In [1]: import numpy as np

In [2]: np.set_printoptions(precision=2, suppress=True, linewidth=140, sign=" ")

In [3]: rd = lambda a: np.round(a, 2) + 0

In [4]: X = np.load("out14.npy")

In [5]: X
Out[5]: 
array([[-20,   2,   0,   0,   1],
       [  2,  40,   0,   1,   1],
       [  2,   0, -18,   2,   1],
       [  1,   1,   1,  21,   1],
       [  2,   2,   2,   2,  22]])

In [6]: ev, vecs = np.linalg.eig(X)

In [7]: rd(X @ vecs[:, 0] - ev[0] * vecs[:, 0])
Out[7]: array([ 0.,  0.,  0.,  0.,  0.])

In [8]: rd(np.sort(np.linalg.eigvals(np.linalg.inv(X))))
Out[8]: array([-0.06, -0.05,  0.02,  0.04,  0.05])

In [9]: rd(ev)
Out[9]: array([-20.07, -18.14,  40.25,  22.96,  20.  ])

In [10]: vec = np.array([-2, 3, -1, -1, 1])

In [11]: np.sign((X @ vec).round(6))
Out[11]: array([ 1,  1,  1, -1,  1])

In [12]: X @ (2 * vec)
Out[12]: array([ 94, 232,  26, -40,  40])

In [13]: np.einsum("ij,j->i", X, vec)
Out[13]: array([ 47, 116,  13, -20,  20])

In [14]: rd(np.linalg.norm(X[2], 1)), rd(np.linalg.norm(X[2], np.inf))
Out[14]: (np.float64(23.0), np.float64(18.0))

In [15]: print(X[2] @ X[0])
-39

In [16]: np.linalg.norm(X, axis=1).argmax()
Out[16]: np.int64(1)

In [17]: rd(np.linalg.norm(X, "nuc"))
Out[17]: np.float64(121.54)

In [18]: print(rd(np.linalg.norm(X, axis=1)))
[ 20.12  40.07  18.25  21.1   22.36]

In [19]: f = np.array([3, 2, 3, -2, -1])

In [20]: Y = X + np.outer(f, np.eye(5)[2])

In [21]: np.linalg.matrix_rank(Y - X)
Out[21]: np.int64(1)

In [22]: print(rd(np.linalg.det(Y) / np.linalg.det(X)), rd(1 + np.linalg.solve(X, f)[2]))
0.81 0.81

In [23]: rng = np.random.default_rng(655)

In [24]: idx = rng.permutation(5)

In [25]: idx
Out[25]: array([ 4,  1,  2,  0,  3])

In [26]: Y = X[idx][:, idx]

In [27]: np.trace(Y)
Out[27]: np.int64(45)

In [28]: np.allclose(Y, X)
Out[28]: False

In [29]: rd(np.sort(np.abs(np.linalg.eigvals(Y))))
Out[29]: array([ 18.14,  20.  ,  20.07,  22.96,  40.25])

In [30]: feats = np.loadtxt("arr.csv", delimiter=",")

In [31]: rd(feats)
Out[31]: 
array([[-0.15,  0.84,  0.52],
       [-0.53, -0.51,  0.68],
       [ 0.83, -0.17,  0.52]])

In [32]: vec = np.array([-2, 3, 0])

In [33]: y = feats @ vec

In [34]: c, lr = np.zeros(3), 1 / np.linalg.norm(feats, 2) ** 2

In [35]: for i in range(50):
    ...:     c -= lr * feats.T @ (feats @ c - y)
    ...:     if i % 10 == 0: print(i, round(np.linalg.norm(feats @ c - y), 2))
    ...: 
0 0.0
10 0.0
20 0.0
30 0.0
40 0.0

In [36]: rd(np.linalg.cond(feats))
Out[36]: np.float64(1.0)

In [37]: J = np.load("layer5.npy")

In [38]: print(J)
[[ 2 -3 -2 -2 -2  3  2]
 [-1 -2 -3 -3 -3 -2  3]
 [ 0  3  3 -2 -2 -1  1]
 [ 1 -1 -2  3  2  2  1]
 [-3  0  3 -2  1 -3 -1]
 [-2  3 -2  1  3  2  1]
 [ 0 -3  0  1 -3 -2  3]
 [ 0 -7 -8 -8 -8 -1  8]]

In [39]: left, sig, Vh = np.linalg.svd(J, full_matrices=False)

In [40]: (sig > 1e-8).sum()
Out[40]: np.int64(7)

In [41]: rd(sig / sig[0])
Out[41]: array([ 1.  ,  0.44,  0.29,  0.24,  0.19,  0.11,  0.03])

In [42]: rd(Vh @ Vh.T)
Out[42]: 
array([[ 1.,  0.,  0.,  0.,  0.,  0.,  0.],
       [ 0.,  1.,  0.,  0.,  0.,  0.,  0.],
       [ 0.,  0.,  1.,  0.,  0.,  0.,  0.],
       [ 0.,  0.,  0.,  1.,  0.,  0.,  0.],
       [ 0.,  0.,  0.,  0.,  1.,  0.,  0.],
       [ 0.,  0.,  0.,  0.,  0.,  1.,  0.],
       [ 0.,  0.,  0.,  0.,  0.,  0.,  1.]])

In [43]: rd(sig)
Out[43]: array([ 19.71,   8.77,   5.62,   4.73,   3.73,   2.13,   0.64])

In [44]: vec = np.array([-1, 0, -2, 2, -3, 0, 3])

In [45]: y = J @ vec

In [46]: c, lr = np.zeros(7), 1 / np.linalg.norm(J, 2) ** 2

In [47]: for i in range(300):
    ...:     c -= lr * J.T @ (J @ c - y)
    ...:     if i % 50 == 0: print(i, round(np.linalg.norm(J @ c - y), 2))
    ...: 
0 16.04
50 2.44
100 1.12
150 0.99
200 0.93
250 0.88

In [48]: rd(c)
Out[48]: array([-0.2 ,  0.04, -1.98,  1.69, -2.27, -0.53,  3.42])

In [49]: rd(np.linalg.cond(J))
Out[49]: np.float64(30.97)

In [50]: Q, R = np.linalg.qr(J)

In [51]: rd(Q.T @ Q)
Out[51]: 
array([[ 1.,  0.,  0.,  0.,  0.,  0.,  0.],
       [ 0.,  1.,  0.,  0.,  0.,  0.,  0.],
       [ 0.,  0.,  1.,  0.,  0.,  0.,  0.],
       [ 0.,  0.,  0.,  1.,  0.,  0.,  0.],
       [ 0.,  0.,  0.,  0.,  1.,  0.,  0.],
       [ 0.,  0.,  0.,  0.,  0.,  1.,  0.],
       [ 0.,  0.,  0.,  0.,  0.,  0.,  1.]])

In [52]: np.allclose(R.T @ R, J.T @ J)
Out[52]: True

In [53]: print(rd(Q @ R))
[[ 2. -3. -2. -2. -2.  3.  2.]
 [-1. -2. -3. -3. -3. -2.  3.]
 [ 0.  3.  3. -2. -2. -1.  1.]
 [ 1. -1. -2.  3.  2.  2.  1.]
 [-3.  0.  3. -2.  1. -3. -1.]
 [-2.  3. -2.  1.  3.  2.  1.]
 [ 0. -3.  0.  1. -3. -2.  3.]
 [ 0. -7. -8. -8. -8. -1.  8.]]

In [54]: rd(np.abs(np.diag(R)))
Out[54]: array([ 4.36,  9.15,  6.61,  6.77,  3.61,  2.07,  1.73])

In [55]: hat = J @ np.linalg.solve(J.T @ J, J.T)

In [56]: rd(np.diag(hat))
Out[56]: array([ 0.83,  0.33,  1.  ,  1.  ,  1.  ,  1.  ,  1.  ,  0.83])

In [57]: rd(np.trace(hat))
Out[57]: np.float64(7.0)

In [58]: rd(np.linalg.eigvalsh(hat))
Out[58]: array([ 0.,  1.,  1.,  1.,  1.,  1.,  1.,  1.])

In [59]: Q, vecs = np.linalg.qr(J[:, :2])[0], np.linalg.qr(J[:, 2:])[0]

In [60]: sig = np.linalg.svd(Q.T @ vecs, compute_uv=False)

In [61]: rd(np.linalg.norm(Q @ Q.T - vecs @ vecs.T, 2))
Out[61]: np.float64(1.0)

In [62]: (sig > 0.9).sum()
Out[62]: np.int64(1)

In [63]: rd(sig)
Out[63]: array([ 0.97,  0.89])

In [64]: rd(np.degrees(np.arccos(sig.clip(0, 1))))
Out[64]: array([ 13.92,  27.1 ])

In [65]: m1 = np.array([[-10, -2, 4, -6], [-5, -1, 2, -3], [0, 0, 0, 0]])

In [66]: f = np.array([-1, -5, 8])

In [67]: print(rd(np.cross(feats[0, :3], feats[1, :3])))
[ 0.83 -0.17  0.52]

In [68]: rd(np.polyval(f, feats[0]))
Out[68]: array([ 8.74,  3.07,  5.16])

In [69]: rd(np.convolve(feats[0], f))
Out[69]: array([ 0.15, -0.09, -5.95,  4.17,  4.12])

In [70]: rd(np.correlate(feats[0], feats[1], "full"))
Out[70]: array([-0.1 ,  0.65,  0.  , -0.71, -0.27])

In [71]: left, sig, Vh = np.linalg.svd(m1)

In [72]: vecs = Vh[:(sig > 1e-8).sum()]

In [73]: vec = m1[0] + -1 * m1[1] + rng.integers(2) * np.eye(4)[0]

In [74]: vec
Out[74]: array([-5., -1.,  2., -3.])

In [75]: print(rd(vecs.T @ vecs))
[[ 0.64  0.13 -0.26  0.38]
 [ 0.13  0.03 -0.05  0.08]
 [-0.26 -0.05  0.1  -0.15]
 [ 0.38  0.08 -0.15  0.23]]

In [76]: Y = np.array([[1, 1], [0, 1]])

In [77]: cent = np.kron(Y, m1)

In [78]: cent
Out[78]: 
array([[-10,  -2,   4,  -6, -10,  -2,   4,  -6],
       [ -5,  -1,   2,  -3,  -5,  -1,   2,  -3],
       [  0,   0,   0,   0,   0,   0,   0,   0],
       [  0,   0,   0,   0, -10,  -2,   4,  -6],
       [  0,   0,   0,   0,  -5,  -1,   2,  -3],
       [  0,   0,   0,   0,   0,   0,   0,   0]])

In [79]: np.linalg.matrix_rank(cent)
Out[79]: np.int64(2)

In [80]: E = np.load("m.npy")

In [81]: rd(E)
Out[81]: 
array([[-0.24, -0.79, -0.56],
       [-0.79,  0.5 , -0.36],
       [-0.56, -0.36,  0.74]])

In [82]: left, sig, Vh = np.linalg.svd(feats, full_matrices=False)

In [83]: np.allclose(left * sig @ Vh, feats)
Out[83]: True

In [84]: rd(sig)
Out[84]: array([ 1.,  1.,  1.])

In [85]: rd(Vh @ Vh.T)
Out[85]: 
array([[ 1.,  0.,  0.],
       [ 0.,  1.,  0.],
       [ 0.,  0.,  1.]])

In [86]: rd(np.sqrt((sig ** 2).sum())), rd(np.linalg.norm(feats))
Out[86]: (np.float64(1.73), np.float64(1.73))

In [87]: vec = np.array([4, 0, 0])

In [88]: 3 - np.linalg.matrix_rank(E - np.eye(3), tol=1e-8)
Out[88]: np.int64(2)

In [89]: rd(E.T @ (E @ vec))
Out[89]: array([ 4.,  0.,  0.])

In [90]: print(rd(np.abs(np.linalg.eigvals(E))))
[ 1.  1.  1.]

In [91]: rd(E @ E.T)
Out[91]: 
array([[ 1.,  0.,  0.],
       [ 0.,  1.,  0.],
       [ 0.,  0.,  1.]])

In [92]: rd(E.T @ E)
Out[92]: 
array([[ 1.,  0.,  0.],
       [ 0.,  1.,  0.],
       [ 0.,  0.,  1.]])

In [93]: rd(np.linalg.pinv(E))
Out[93]: 
array([[-0.24, -0.79, -0.56],
       [-0.79,  0.5 , -0.36],
       [-0.56, -0.36,  0.74]])

In [94]: rd(np.linalg.svd(E, compute_uv=False))
Out[94]: array([ 1.,  1.,  1.])

In [95]: rd(E[:, 2] @ E[:, 0])
Out[95]: np.float64(0.0)

In [96]: Y = np.array([[5, -8, -2, 0], [5, -6, -9, 1], [1, -6, 6, -5], [3, -3, -8, 0]])

In [97]: W0 = Y + Y.T

In [98]: print(W0)
[[ 10  -3  -1   3]
 [ -3 -12 -15  -2]
 [ -1 -15  12 -13]
 [  3  -2 -13   0]]

In [99]: hat = np.triu(np.array([[0, -1, 1, 3], [0, -1, 0, -1], [3, -2, -2, 0], [-2, 0, 1, 2]]), 1) + np.eye(4)

In [100]: Y = hat @ W0 @ np.linalg.inv(hat)

In [101]: rd(np.linalg.det(Y))
Out[101]: np.float64(19876.0)

In [102]: print(rd(np.poly(Y)))
[    1.   -10.  -561.  4292. 19876.]

In [103]: print(np.trace(Y), np.trace(W0))
10.0 10
